$ ipython --no-banner

In [1]: import numpy as np

In [2]: from numpy import linalg as LA

In [3]: np.set_printoptions(precision=2, suppress=True, linewidth=140, sign=" ")

In [4]: feats = np.load("block11.npy")

In [5]: feats
Out[5]: 
array([[-2,  0,  0,  0,  3,  3, -2,  0, -3, -2,  0,  0,  0],
       [ 0, -1,  2, -3,  0,  0,  0,  0,  0,  0,  0,  2,  1],
       [ 0,  1, -2, -3,  0,  0,  0,  0,  0,  0, -3, -1, -2],
       [ 0,  2,  1,  2,  0,  0,  0,  0,  0,  0,  3,  0, -1],
       [ 2,  0,  0,  0, -2,  1, -2,  1, -2,  0,  0,  0,  0],
       [ 3,  0,  0,  0, -1,  3,  3,  2,  0, -3,  0,  0,  0],
       [-1,  0,  0,  0,  1,  3,  2,  0, -1,  3,  0,  0,  0],
       [ 2,  0,  0,  0, -3,  1, -3, -3,  2,  3,  0,  0,  0],
       [-2,  0,  0,  0, -1, -2, -2, -1, -3,  3,  0,  0,  0],
       [-3,  0,  0,  0, -1, -3,  1,  0, -2,  2,  0,  0,  0],
       [ 0,  0, -1,  3,  0,  0,  0,  0,  0,  0,  1,  2, -1],
       [ 0,  2,  2, -3,  0,  0,  0,  0,  0,  0,  0, -1, -1],
       [ 0, -1, -3, -3,  0,  0,  0,  0,  0,  0,  3,  0, -1]])

In [6]: rng = np.random.default_rng(848)

In [7]: labels = rng.permutation(13)

In [8]: labels
Out[8]: array([  5,   2,   7,   4,   6,   8,   0,  10,  11,   3,   9,  12,   1])

In [9]: B = feats[labels][:, labels]

In [10]: np.trace(B)
Out[10]: np.int64(-5)

In [11]: np.diag(B)
Out[11]: array([ 3, -2, -3, -2,  2, -3, -2,  1, -1,  2,  2, -1, -1])

In [12]: Q, R = LA.qr(feats)

In [13]: round(float(abs(R[0, 0])), 2), np.round(LA.norm(feats[:, 0]), 2)
Out[13]: (5.92, np.float64(5.92))

In [14]: np.allclose(R.T @ R, feats.T @ feats)
Out[14]: True

In [15]: Q.shape, R.shape
Out[15]: ((13, 13), (13, 13))

In [16]: np.abs(np.diag(R))
Out[16]: array([ 5.92,  3.32,  4.55,  6.99,  4.42,  4.49,  5.61,  2.67,  1.08,  2.79,  5.12,  2.33,  0.23])

In [17]: B = np.array([[3, 5, 8],
    ...:     [3, 6, 6],
    ...:     [6, 1, 7],
    ...:     [3, 7, 1],
    ...:     [8, 0, 7],
    ...:     [8, 6, 4],
    ...:     [0, 0, 2],
    ...:     [9, 2, 5],
    ...:     [5, 5, 1],
    ...:     [7, 3, 3],
    ...:     [1, 4, 6],
    ...:     [0, 3, 8],
    ...:     [5, 0, 0]])

In [18]: np.einsum("ij,ij->i", feats, feats)
Out[18]: array([ 39,  19,  28,  19,  18,  41,  25,  45,  32,  28,  16,  19,  29])

In [19]: np.einsum("ij->j", feats)
Out[19]: array([-1,  3, -1, -7, -4,  6, -3, -1, -9,  6,  4,  2, -5])

In [20]: feats @ B
Out[20]: 
array([[ 13, -13,   4],
       [  5, -19,  21],
       [-31, -32, -37],
       [ 16,  39,  39],
       [ -3,   8,   5],
       [ 22,  28,  36],
       [ 45,  17,  23],
       [ -6,  29, -11],
       [-33, -30, -34],
       [-37, -37, -37],
       [ -1,  30,  18],
       [  4, -10,  15],
       [-32, -18, -12]])

In [21]: np.einsum("ik,kj->ij", feats, B)
Out[21]: 
array([[ 13, -13,   4],
       [  5, -19,  21],
       [-31, -32, -37],
       [ 16,  39,  39],
       [ -3,   8,   5],
       [ 22,  28,  36],
       [ 45,  17,  23],
       [ -6,  29, -11],
       [-33, -30, -34],
       [-37, -37, -37],
       [ -1,  30,  18],
       [  4, -10,  15],
       [-32, -18, -12]])
